In [1]: import numpy as np

In [2]: import numpy.linalg as la

In [3]: np.set_printoptions(precision=3, suppress=True, linewidth=120)

In [4]: def rd(a):
   ...:     return np.round(a, 3) + 0
   ...: 

In [5]: feats = np.load("run7.npy")

In [6]: feats
Out[6]: 
array([[2, 2, 0, 0],
       [6, 4, 0, 0],
       [2, 2, 1, 1],
       [6, 4, 3, 2]])

In [7]: w, evecs = la.eig(feats)

In [8]: rd(w)
Out[8]: array([ 6.606,  3.303, -0.606, -0.303])

In [9]: rd(np.prod(w))
Out[9]: np.float64(4.0)

In [10]: rng = np.random.default_rng(59)

In [11]: M2 = feats + rng.integers(-2, 3, (4, 1)) @ rng.integers(-2, 3, (1, 4))

In [12]: M2
Out[12]: 
array([[ 3,  0,  2, -1],
       [ 6,  4,  0,  0],
       [ 3,  0,  3,  0],
       [ 8,  0,  7,  0]])

In [13]: rd(la.svd(M2 - feats, compute_uv=False))
Out[13]: array([7.746, 0.   , 0.   , 0.   ])

In [14]: M2 = np.array([[-2, 1, 1], [3, -1, 3]])

In [15]: W2 = np.kron(M2, feats)

In [16]: rd(la.norm(W2, 2)), rd(la.norm(M2, 2) * la.norm(feats, 2))
Out[16]: (np.float64(50.643), np.float64(50.643))

In [17]: lab = rng.permutation(4)

In [18]: lab
Out[18]: array([0, 1, 2, 3])

In [19]: M2 = feats[lab][:, lab]

In [20]: rd(la.det(M2)), rd(la.det(feats[lab]))
Out[20]: (np.float64(4.0), np.float64(4.0))

In [21]: np.trace(M2)
Out[21]: np.int64(9)

In [22]: np.diag(M2)
Out[22]: array([2, 4, 1, 2])

In [23]: M2
Out[23]: 
array([[2, 2, 0, 0],
       [6, 4, 0, 0],
       [2, 2, 1, 1],
       [6, 4, 3, 2]])

In [24]: rd(np.sort(np.abs(la.eigvals(M2))))
Out[24]: array([0.303, 0.606, 3.303, 6.606])

In [25]: feats.ravel(order="F")
Out[25]: array([2, 6, 2, 6, 2, 4, 2, 4, 0, 0, 1, 3, 0, 0, 1, 2])

In [26]: feats.reshape(-1, 2)
Out[26]: 
array([[2, 2],
       [0, 0],
       [6, 4],
       [0, 0],
       [2, 2],
       [1, 1],
       [6, 4],
       [3, 2]])

In [27]: feats.reshape(2, -1)
Out[27]: 
array([[2, 2, 0, 0, 6, 4, 0, 0],
       [2, 2, 1, 1, 6, 4, 3, 2]])

In [28]: blk = feats.reshape(4, 2, -1)

In [29]: np.swapaxes(blk, 1, 2)[3]
Out[29]: 
array([[6, 3],
       [4, 2]])

In [30]: blk.transpose(1, 0, 2)
Out[30]: 
array([[[2, 2],
        [6, 4],
        [2, 2],
        [6, 4]],

       [[0, 0],
        [0, 0],
        [1, 1],
        [3, 2]]])

In [31]: np.einsum("ihd,jhd->hij", blk, blk).shape
Out[31]: (2, 4, 4)

In [32]: blk.shape
Out[32]: (4, 2, 2)

In [33]: blk.sum(axis=1)
Out[33]: 
array([[2, 2],
       [6, 4],
       [3, 3],
       [9, 6]])

In [34]: blk[:, 0]
Out[34]: 
array([[2, 2],
       [6, 4],
       [2, 2],
       [6, 4]])

In [35]: np.einsum("ihd,ihd->ih", blk, blk)
Out[35]: 
array([[ 8,  0],
       [52,  0],
       [ 8,  2],
       [52, 13]])

In [36]: A = np.load("layer4.npy")

In [37]: A
Out[37]: 
array([[  1.576,  -2.208,   4.094,   0.015,   0.659],
       [ -1.084,   2.357,   4.594,   0.017,   0.086],
       [ -2.216,   0.08 ,  -1.579,   0.014,   1.4  ],
       [  6.615,   4.188,  -2.365,  -1.284,   2.726],
       [ -5.794,  -1.18 ,   2.123,   0.67 ,   0.754],
       [  4.254,   2.856,  -0.262,  -3.966,  -0.581],
       [ -6.327,   3.003,  -6.675,  -3.516,  -0.803],
       [ -4.19 ,   2.456,   0.648,  -3.307,  -1.828],
       [ -0.957,  -1.791,   0.797,  -0.982,  -1.753],
       [ -0.221,   2.223,   2.706,  -1.369,  -0.853],
       [  6.746,   2.216,   2.52 ,   1.229,   0.346],
       [  4.883,   2.171,   0.011,   1.271,   0.588],
       [  0.928,  -2.036,  -1.152,   1.504,  -1.621],
       [  1.609,  -3.531,  -3.836,  -0.855,  -0.104],
       [  0.806,   3.181,  -0.909,  -0.667,  -1.522],
       [-14.089,  -2.854,   3.341,   0.658,   0.855],
       [ -8.733,  -3.97 ,  -1.397,  -0.326,  -0.538],
       [ -3.092,   1.388,  -7.106,   2.105,  -0.175],
       [ -2.227,   1.75 ,   0.355,   1.576,  -0.608],
       [  7.499,  -1.826,   1.19 ,  -0.111,   0.765],
       [-10.803,   2.716,  -0.29 ,   1.16 ,  -0.763],
       [ -6.418,   0.986,   3.157,  -2.019,   0.817],
       [ -2.315,  -3.296,   1.166,  -0.012,   0.639],
       [ -0.352,  -2.618,   1.644,  -1.101,   0.335],
       [  1.639,   2.398,   0.08 ,  -0.952,  -0.486],
       [ -8.758,  -4.949,  -2.338,   1.4  ,  -2.688],
       [  5.948,   0.835,   4.478,  -0.252,   1.688],
       [  7.092,   0.129,   2.777,   0.793,  -2.786]])

In [38]: proj = A @ la.solve(A.T @ A, A.T)

In [39]: rd(proj @ A[:, 2])
Out[39]: 
array([ 4.094,  4.594, -1.579, -2.365,  2.123, -0.262, -6.675,  0.648,  0.797,  2.706,  2.52 ,  0.011, -1.152, -3.836,
       -0.909,  3.341, -1.397, -7.106,  0.355,  1.19 , -0.29 ,  3.157,  1.166,  1.644,  0.08 , -2.338,  4.478,  2.777])

In [40]: la.matrix_rank(np.eye(28) - proj)
Out[40]: np.int64(23)
